In [1]: import numpy as np

In [2]: np.set_printoptions(suppress=True, linewidth=100)

In [3]: F = np.array([[-0.4, 0.4, -1.1, -1.0, -1.1, -0.1, -0.4, -1.5, -0.6, 2.2],
   ...:     [0.2, 2.0, 1.2, -1.2, -1.1, 0.1, -0.6, -0.2, -0.4, 1.2],
   ...:     [2.0, 0.9, 0.1, 0.7, -1.0, 1.0, 0.4, -0.1, -0.4, 1.2],
   ...:     [-0.4, -0.7, 0.5, 0.7, -0.7, 0.2, 0.8, 1.5, -0.6, 0.1]])

In [4]: F
Out[4]: 
array([[-0.4,  0.4, -1.1, -1. , -1.1, -0.1, -0.4, -1.5, -0.6,  2.2],
       [ 0.2,  2. ,  1.2, -1.2, -1.1,  0.1, -0.6, -0.2, -0.4,  1.2],
       [ 2. ,  0.9,  0.1,  0.7, -1. ,  1. ,  0.4, -0.1, -0.4,  1.2],
       [-0.4, -0.7,  0.5,  0.7, -0.7,  0.2,  0.8,  1.5, -0.6,  0.1]])

In [5]: u = np.array([3, 5])

In [6]: print(np.round(np.cross(F[3, :3], F[0, :3]), 2))
[ 0.57 -0.64 -0.44]

In [7]: E = np.load("test14.npy")

In [8]: E
Out[8]: 
array([[3, 0, 1, 0, 3, 1, 1, 0, 0, 3, 0, 0],
       [0, 0, 0, 3, 0, 1, 3, 2, 1, 1, 1, 1],
       [0, 0, 3, 3, 0, 2, 2, 1, 0, 2, 1, 2],
       [0, 0, 0, 1, 1, 3, 3, 1, 1, 1, 0, 1],
       [0, 0, 0, 0, 1, 1, 3, 0, 3, 0, 1, 1],
       [0, 0, 0, 0, 0, 0, 2, 0, 0, 1, 0, 0],
       [0, 0, 0, 0, 0, 0, 0, 0, 1, 0, 2, 1],
       [0, 0, 0, 0, 0, 0, 0, 3, 0, 3, 1, 1],
       [0, 0, 0, 0, 0, 0, 0, 0, 2, 3, 0, 0],
       [0, 0, 0, 0, 0, 0, 0, 0, 0, 0, 0, 1],
       [0, 0, 0, 0, 0, 0, 0, 0, 0, 0, 1, 0],
       [0, 0, 0, 0, 0, 0, 0, 0, 0, 0, 0, 1]])

In [9]: Y = E / np.linalg.norm(E, axis=1, keepdims=True)

In [10]: C2 = Y @ Y.T

In [11]: (C2 - 2 * np.eye(12)).round(6).argmax(axis=1)
Out[11]: array([ 8,  3,  1,  1,  3,  3, 10,  8,  7, 11,  6,  9])

In [12]: np.argwhere(np.triu(np.abs(C2) > 0.95, 1))
Out[12]: array([[ 9, 11]])

In [13]: (np.abs(C2) > 0.9).astype(int)
Out[13]: 
array([[1, 0, 0, 0, 0, 0, 0, 0, 0, 0, 0, 0],
       [0, 1, 0, 0, 0, 0, 0, 0, 0, 0, 0, 0],
       [0, 0, 1, 0, 0, 0, 0, 0, 0, 0, 0, 0],
       [0, 0, 0, 1, 0, 0, 0, 0, 0, 0, 0, 0],
       [0, 0, 0, 0, 1, 0, 0, 0, 0, 0, 0, 0],
       [0, 0, 0, 0, 0, 1, 0, 0, 0, 0, 0, 0],
       [0, 0, 0, 0, 0, 0, 1, 0, 0, 0, 0, 0],
       [0, 0, 0, 0, 0, 0, 0, 1, 0, 0, 0, 0],
       [0, 0, 0, 0, 0, 0, 0, 0, 1, 0, 0, 0],
       [0, 0, 0, 0, 0, 0, 0, 0, 0, 1, 0, 1],
       [0, 0, 0, 0, 0, 0, 0, 0, 0, 0, 1, 0],
       [0, 0, 0, 0, 0, 0, 0, 0, 0, 1, 0, 1]])

In [14]: np.argsort(-np.linalg.norm(E, axis=0).round(6), kind="stable")[:3]
Out[14]: array([6, 9, 3])

In [15]: left, sigma, VT = np.linalg.svd(E)

In [16]: vecs = VT[:(sigma > 1e-8).sum()]

In [17]: rng = np.random.default_rng(171)

In [18]: x0 = E[11] + 3 * E[6] + rng.integers(2) * np.eye(12)[10]

In [19]: x0
Out[19]: array([0., 0., 0., 0., 0., 0., 0., 0., 3., 0., 7., 4.])

In [20]: np.round(vecs.T @ vecs, 2) + 0
Out[20]: 
array([[1., 0., 0., 0., 0., 0., 0., 0., 0., 0., 0., 0.],
       [0., 0., 0., 0., 0., 0., 0., 0., 0., 0., 0., 0.],
       [0., 0., 1., 0., 0., 0., 0., 0., 0., 0., 0., 0.],
       [0., 0., 0., 1., 0., 0., 0., 0., 0., 0., 0., 0.],
       [0., 0., 0., 0., 1., 0., 0., 0., 0., 0., 0., 0.],
       [0., 0., 0., 0., 0., 1., 0., 0., 0., 0., 0., 0.],
       [0., 0., 0., 0., 0., 0., 1., 0., 0., 0., 0., 0.],
       [0., 0., 0., 0., 0., 0., 0., 1., 0., 0., 0., 0.],
       [0., 0., 0., 0., 0., 0., 0., 0., 1., 0., 0., 0.],
       [0., 0., 0., 0., 0., 0., 0., 0., 0., 1., 0., 0.],
       [0., 0., 0., 0., 0., 0., 0., 0., 0., 0., 1., 0.],
       [0., 0., 0., 0., 0., 0., 0., 0., 0., 0., 0., 1.]])

In [21]: np.round(np.diag(vecs.T @ vecs), 2) + 0
Out[21]: array([1., 0., 1., 1., 1., 1., 1., 1., 1., 1., 1., 1.])

In [22]: print(np.allclose(vecs.T @ vecs @ x0, x0))
True

In [23]: M = np.load("x.npy")

In [24]: M
Out[24]: 
array([[0., 0., 0., 0., 2., 2.],
       [0., 0., 0., 2., 2., 1.],
       [0., 0., 0., 0., 3., 1.],
       [0., 2., 0., 0., 0., 0.],
       [2., 2., 3., 0., 0., 0.],
       [2., 1., 1., 0., 0., 0.]])

In [25]: vals, vecs = np.linalg.eigh(M)

In [26]: x0 = np.array([2, 2, 2, 0, 1, 3])

In [27]: round(float(x0 @ M @ x0 / (x0 @ x0)), 2), round(vals[0], 2), round(vals[-1], 2)
Out[27]: (3.45, np.float64(-4.81), np.float64(4.81))

In [28]: K = np.array([[0, 0, -1, 0, 2, 2, -1, -1, 0, 1, 0, 1, -2],
    ...:     [0, 2, 2, -1, 0, 2, 0, -2, 1, 1, 1, -2, 1],
    ...:     [-1, -1, 1, 1, 1, 0, -2, 1, 0, 2, -2, 2, 1],
    ...:     [-2, -2, -1, 1, 1, -2, 0, 0, -1, 2, 2, 1, -1],
    ...:     [2, 0, 0, 0, 0, 2, -2, 2, 0, 1, -2, 1, 2],
    ...:     [1, 1, 1, -1, -1, 2, 0, 0, -2, 1, 1, -2, -1],
    ...:     [-2, 1, 2, 0, 0, 2, 1, 0, 2, -2, -1, -2, -1],
    ...:     [0, 2, -1, 0, -2, 1, -1, -2, -2, -2, -1, 0, 0],
    ...:     [-1, 2, 0, 0, -1, -1, 2, -1, -2, -2, 1, 1, 1],
    ...:     [-2, 2, -2, -2, 0, 2, -2, 2, 1, 0, 1, -2, 0],
    ...:     [2, 0, -2, 1, 1, -1, 2, -2, 2, 1, 2, 1, 1],
    ...:     [1, 1, 1, 2, 0, -1, -1, 0, -2, -2, -1, -2, 1],
    ...:     [-2, 0, -1, 1, 2, -1, 2, 2, 2, -1, 1, 1, -2]])

In [29]: K
Out[29]: 
array([[ 0,  0, -1,  0,  2,  2, -1, -1,  0,  1,  0,  1, -2],
       [ 0,  2,  2, -1,  0,  2,  0, -2,  1,  1,  1, -2,  1],
       [-1, -1,  1,  1,  1,  0, -2,  1,  0,  2, -2,  2,  1],
       [-2, -2, -1,  1,  1, -2,  0,  0, -1,  2,  2,  1, -1],
       [ 2,  0,  0,  0,  0,  2, -2,  2,  0,  1, -2,  1,  2],
       [ 1,  1,  1, -1, -1,  2,  0,  0, -2,  1,  1, -2, -1],
       [-2,  1,  2,  0,  0,  2,  1,  0,  2, -2, -1, -2, -1],
       [ 0,  2, -1,  0, -2,  1, -1, -2, -2, -2, -1,  0,  0],
       [-1,  2,  0,  0, -1, -1,  2, -1, -2, -2,  1,  1,  1],
       [-2,  2, -2, -2,  0,  2, -2,  2,  1,  0,  1, -2,  0],
       [ 2,  0, -2,  1,  1, -1,  2, -2,  2,  1,  2,  1,  1],
       [ 1,  1,  1,  2,  0, -1, -1,  0, -2, -2, -1, -2,  1],
       [-2,  0, -1,  1,  2, -1,  2,  2,  2, -1,  1,  1, -2]])

In [30]: Y = K + rng.integers(-2, 3, (13, 12)) @ rng.integers(-2, 3, (12, 13))

In [31]: Y
Out[31]: 
array([[  9,   3,  -1,  -4,  -1,   4,   0,   2,   4,   6,  -1,  -7,  -7],
       [  3,  -4,  12,  -1, -14,   3,  -8,   4,  -1,  -1,   6,  -2,   4],
       [ -4,   3,  -2,  14,  -3,   4,  -5,  -5, -16,  -2,   1,   3,  -1],
       [ -5,  -9,   7,   8, -20,  -9, -11, -14,  -4, -14,   1,   9,   3],
       [ -1, -13,   1,  -2,   8,   7,   7,   9,   3,  -1,   0,   7,  21],
       [ -1,   0,   9,  13,  -8,   2,  -9,  -8, -10, -12,  -2,   4,  -5],
       [  7,  -8,   6,   3,  -1,   3,   1,   0,  -2,   4,   5,   2,   1],
       [  8,  -7,  14,   6, -12,   9,  -5,  -5, -14,  -5,   3,  13,  -2],
       [ -1,   3,  -2,   3,  -8,  -6,   2,  -8,   2, -16,  -6,  -1,   3],
       [ -1,  -8,  -1,  -8,  -9,  -7,   4,  -6,  11,  -7,   2,  -4,  14],
       [  2,  -6,  -1,  -1,   2,  -5,  -4,  -3,   5,  -7,  -4,  13,   6],
       [ -4,   2,  -7,  -4,   8,  -5,  -1,   1,   6,  -7, -12,   3,   4],
       [  2,   4,  17,   4, -11,  -4, -15,  -8,   4, -11,   0,  11, -17]])

In [32]: np.round(np.linalg.svd(Y - K, compute_uv=False), 2) + 0
Out[32]: array([62.79, 41.05, 35.75, 28.74, 24.23, 13.31, 11.01,  9.81,  6.89,  3.33,  2.25,  1.2 ,  0.  ])

In [33]: print(np.abs(Y - K).sum(axis=1))
[ 48  60  66 110  80  83  49  97  54  84  55  65 110]

In [34]: Q, r_ = np.linalg.qr(Y)

In [35]: Q.shape, r_.shape
Out[35]: ((13, 13), (13, 13))

In [36]: np.round(np.abs(np.diag(r_)), 2)
Out[36]: array([16.49, 22.66, 25.3 , 19.34, 21.85, 13.02, 10.01,  6.89,  7.71, 13.96,  3.93,  7.53,  1.97])

In [37]: u = np.array([-4, -1])

In [38]: print(np.cross(K[8, :3], K[7, :3]))
[-2 -1 -2]

In [39]: np.correlate(K[8], K[7], "full")
Out[39]: 
array([ 0,  0,  1,  0, -2, -2, -2,  0,  6, -3,  4,  0, 12, 10, -3, -5, -7,  7, -2, -3, -7,  1,  1,
        2,  0])

In [40]: np.allclose(K, K.T)
Out[40]: False

In [41]: round(float(np.abs(np.linalg.eigvals(K)).max()), 2)
Out[41]: 5.32

In [42]: np.allclose(K @ K.T, K.T @ K)
Out[42]: False

In [43]: x0 = np.array([0, 0, 3, 0, 3, 3, 0, -3, 3, 0, -1, 1, 0])

In [44]: y = K @ x0

In [45]: y
Out[45]: array([ 13,  18,   7, -10,   3,  -3,  17,  -5,  -9,  -6,   5,  -7,   0])

In [46]: np.round(np.linalg.solve(K, y + K[:, 4]), 2) + 0
Out[46]: array([ 0.,  0.,  3.,  0.,  4.,  3.,  0., -3.,  3.,  0., -1.,  1.,  0.])

In [47]: X = np.load("m.npy")

In [48]: X
Out[48]: 
array([[ 0.8 ,  0.19, -1.  , -0.64, -0.8 ,  0.1 ],
       [-1.  , -0.66,  0.96,  0.19,  0.98, -0.96],
       [ 0.98,  0.89, -0.97, -0.39, -0.94,  0.64],
       [ 1.  ,  0.06,  0.06, -0.22, -0.98,  0.44],
       [ 0.64,  0.8 ,  0.95,  0.61, -0.16,  0.81],
       [ 0.95, -0.99,  0.84,  0.45, -0.91,  0.98],
       [-0.99, -0.73,  0.97,  0.35,  0.97, -0.85],
       [-0.89,  0.95,  0.99,  0.21,  0.9 , -0.98],
       [ 0.85, -0.53, -0.69,  0.13, -0.76,  0.94],
       [ 0.9 , -0.99, -0.36, -0.31, -0.9 ,  0.4 ],
       [-0.94, -0.94,  0.52,  0.14,  0.79, -0.16],
       [ 0.81,  0.88,  0.95,  0.35, -0.44,  0.01],
       [-0.38,  0.21,  0.11,  0.45,  0.4 ,  0.89],
       [ 0.68,  0.77, -1.  , -0.77, -0.77,  0.67],
       [ 1.  , -0.83, -0.95, -0.36, -0.99,  0.93],
       [ 0.97, -1.  ,  0.93,  0.4 , -0.94,  0.95],
       [-0.95,  1.  , -0.99,  0.24,  0.95,  0.8 ],
       [-0.96, -0.97,  0.81,  0.29,  0.85, -0.01],
       [-0.93,  0.62, -0.98, -0.24,  0.8 , -0.05],
       [-0.6 , -0.51,  0.82,  0.02,  0.47, -0.73],
       [-0.79,  0.03,  0.33, -0.44,  0.6 , -0.98],
       [ 0.38,  0.95, -0.09, -0.35, -0.13, -0.91],
       [-0.6 , -0.49,  0.56,  0.31,  0.49,  0.46],
       [ 0.71, -0.98, -0.17,  0.28, -0.7 ,  0.97],
       [ 0.98, -0.97,  0.7 , -0.22, -0.96,  0.09],
       [ 0.31, -0.53,  0.5 ,  0.17, -0.24,  0.43],
       [ 0.79,  0.98,  1.  ,  0.56, -0.16, -0.21],
       [-0.86, -0.76,  0.28, -0.55,  0.61, -0.99],
       [-0.69,  0.65, -0.99, -0.22,  0.46,  0.61]])

In [49]: np.all(np.linalg.eigvalsh(M) > 0)
Out[49]: np.False_

In [50]: z = X[:, 0] > np.median(X[:, 0])

In [51]: u = X[z].mean(axis=0) - X[~z].mean(axis=0)

In [52]: print(np.round((((X - X.mean(axis=0)) @ u > 0) == z).mean(), 2))
0.97

In [53]: ((X - X.mean(axis=0)) @ u > 0).astype(int)
Out[53]: array([1, 0, 1, 1, 1, 1, 0, 0, 1, 1, 0, 1, 0, 1, 1, 1, 0, 0, 0, 0, 0, 0, 0, 1, 1, 1, 1, 0, 0])

In [54]: u.round(2)
Out[54]: array([ 1.52, -0.04, -0.23, -0.05, -1.34,  0.78])

In [55]: Y = np.c_[X[:, :4] @ np.array([[-1, -2, 1, 1], [1, 1, -3, 0], [2, 1, 0, -3], [3, 0, 1, -2]]), np.array([0, -2, 1, 2, 2, -2, -2, 1, -1, -1, -2, -2, 1, 0, 0, -1, -2, -2, -2, 2, -1, 2, -2, 2, -2, -2, 0, -2, -1])]

In [56]: Y.round(2)
Out[56]: 
array([[-4.53, -2.41, -0.41,  5.08,  0.  ],
       [ 2.83,  2.3 ,  1.17, -4.26, -2.  ],
       [-3.2 , -2.04, -2.08,  4.67,  1.  ],
       [-1.48, -1.88,  0.6 ,  1.26,  2.  ],
       [ 3.89,  0.47, -1.15, -3.43,  2.  ],
       [ 1.09, -2.05,  4.37, -2.47, -2.  ],
       [ 3.25,  2.22,  1.55, -4.6 , -2.  ],
       [ 4.45,  3.72, -3.53, -4.28,  1.  ],
       [-2.37, -2.92,  2.57,  2.66, -1.  ],
       [-3.54, -3.15,  3.56,  2.6 , -1.  ],
       [ 1.46,  1.46,  2.02, -2.78, -2.  ],
       [ 3.02,  0.21, -1.48, -2.74, -2.  ],
       [ 2.16,  1.08, -0.56, -1.61,  1.  ],
       [-4.22, -1.59, -2.4 ,  5.22,  0.  ],
       [-4.81, -3.78,  3.13,  4.57,  0.  ],
       [ 1.09, -2.01,  4.37, -2.62, -1.  ],
       [ 0.69,  1.91, -3.71,  1.54, -2.  ],
       [ 2.48,  1.76,  2.24, -3.97, -2.  ],
       [-1.13,  1.5 , -3.03,  2.49, -2.  ],
       [ 1.79,  1.51,  0.95, -3.1 ,  2.  ],
       [ 0.16,  1.94, -1.32, -0.9 , -1.  ],
       [-0.66,  0.1 , -2.82,  1.35,  2.  ],
       [ 2.16,  1.27,  1.18, -2.9 , -2.  ],
       [-1.19, -2.57,  3.93,  0.66,  2.  ],
       [-1.21, -2.23,  3.67, -0.68, -2.  ],
       [ 0.67, -0.65,  2.07, -1.53, -2.  ],
       [ 3.87,  0.4 , -1.59, -3.33,  0.  ],
       [-0.99,  1.24,  0.87, -0.6 , -2.  ],
       [-1.3 ,  1.04, -2.86,  2.72, -1.  ]])

In [57]: print(np.linalg.matrix_rank(Y))
5
